$ python -q
>>> import numpy as np
>>> np.set_printoptions(precision=2, suppress=True, linewidth=100)
>>> data = np.load("sample16.npy")
>>> data
array([[ 0,  0,  0,  0,  2,  0,  0,  0],
       [ 0,  0,  0,  0,  0,  0,  0,  0],
       [ 0,  0,  0,  0,  0,  0, -2,  0],
       [ 0,  0,  0,  0,  0,  0,  0, -2],
       [-2,  0,  0,  0,  0,  0,  0,  0],
       [ 0,  0, -2,  0,  0,  0,  0,  0],
       [ 0,  0,  0, -2,  0,  0,  0,  0],
       [ 0,  0,  0,  0,  0,  2,  0,  0]])
>>> [round(float(x), 2) for x in np.linalg.svd(data, compute_uv=False)[:3]]
[2.0, 2.0, 2.0]
>>> np.round(np.linalg.norm(data, 2) / np.linalg.norm(data), 2)
np.float64(0.38)
>>> np.linalg.cond(data) > 100
np.True_
>>> r = np.linalg.matrix_rank(data)
>>> r
np.int64(7)
>>> null = np.linalg.svd(data)[2][r:].T
>>> np.linalg.matrix_rank(data.T @ data), np.linalg.matrix_rank(data @ data.T)
(np.int64(7), np.int64(7))
>>> [int(np.linalg.matrix_rank(np.delete(data, i, axis=0))) for i in range(8)]
[6, 7, 6, 6, 6, 6, 6, 6]
>>> [int(np.linalg.matrix_rank(data[:, :j + 1])) for j in range(8)]
[1, 1, 2, 3, 4, 5, 6, 7]
>>> null.shape
(8, 1)
>>> null[:, 0] / null[np.abs(null[:, 0]).round(6).argmax(), 0]
array([0., 1., 0., 0., 0., 0., 0., 0.])
>>> W0 = np.loadtxt("test9.csv", delimiter=",")
>>> W0
array([[ 0.99, -0.05, -0.01,  0.07,  0.05,  0.01, -0.03, -0.01,  0.01,  0.03,  0.05,  0.07, -0.01],
       [-0.05,  0.75, -0.05,  0.36,  0.25,  0.05, -0.15, -0.05,  0.05,  0.15,  0.25,  0.36, -0.05],
       [-0.01, -0.05,  0.99,  0.07,  0.05,  0.01, -0.03, -0.01,  0.01,  0.03,  0.05,  0.07, -0.01],
       [ 0.07,  0.36,  0.07,  0.5 , -0.36, -0.07,  0.21,  0.07, -0.07, -0.21, -0.36, -0.5 ,  0.07],
       [ 0.05,  0.25,  0.05, -0.36,  0.75, -0.05,  0.15,  0.05, -0.05, -0.15, -0.25, -0.36,  0.05],
       [ 0.01,  0.05,  0.01, -0.07, -0.05,  0.99,  0.03,  0.01, -0.01, -0.03, -0.05, -0.07,  0.01],
       [-0.03, -0.15, -0.03,  0.21,  0.15,  0.03,  0.91, -0.03,  0.03,  0.09,  0.15,  0.21, -0.03],
       [-0.01, -0.05, -0.01,  0.07,  0.05,  0.01, -0.03,  0.99,  0.01,  0.03,  0.05,  0.07, -0.01],
       [ 0.01,  0.05,  0.01, -0.07, -0.05, -0.01,  0.03,  0.01,  0.99, -0.03, -0.05, -0.07,  0.01],
       [ 0.03,  0.15,  0.03, -0.21, -0.15, -0.03,  0.09,  0.03, -0.03,  0.91, -0.15, -0.21,  0.03],
       [ 0.05,  0.25,  0.05, -0.36, -0.25, -0.05,  0.15,  0.05, -0.05, -0.15,  0.75, -0.36,  0.05],
       [ 0.07,  0.36,  0.07, -0.5 , -0.36, -0.07,  0.21,  0.07, -0.07, -0.21, -0.36,  0.5 ,  0.07],
       [-0.01, -0.05, -0.01,  0.07,  0.05,  0.01, -0.03, -0.01,  0.01,  0.03,  0.05,  0.07,  0.99]])
>>> T = np.stack([W0, 4 * W0, W0[::-1]])
>>> np.linalg.matrix_rank(T.reshape(3, -1))
np.int64(2)
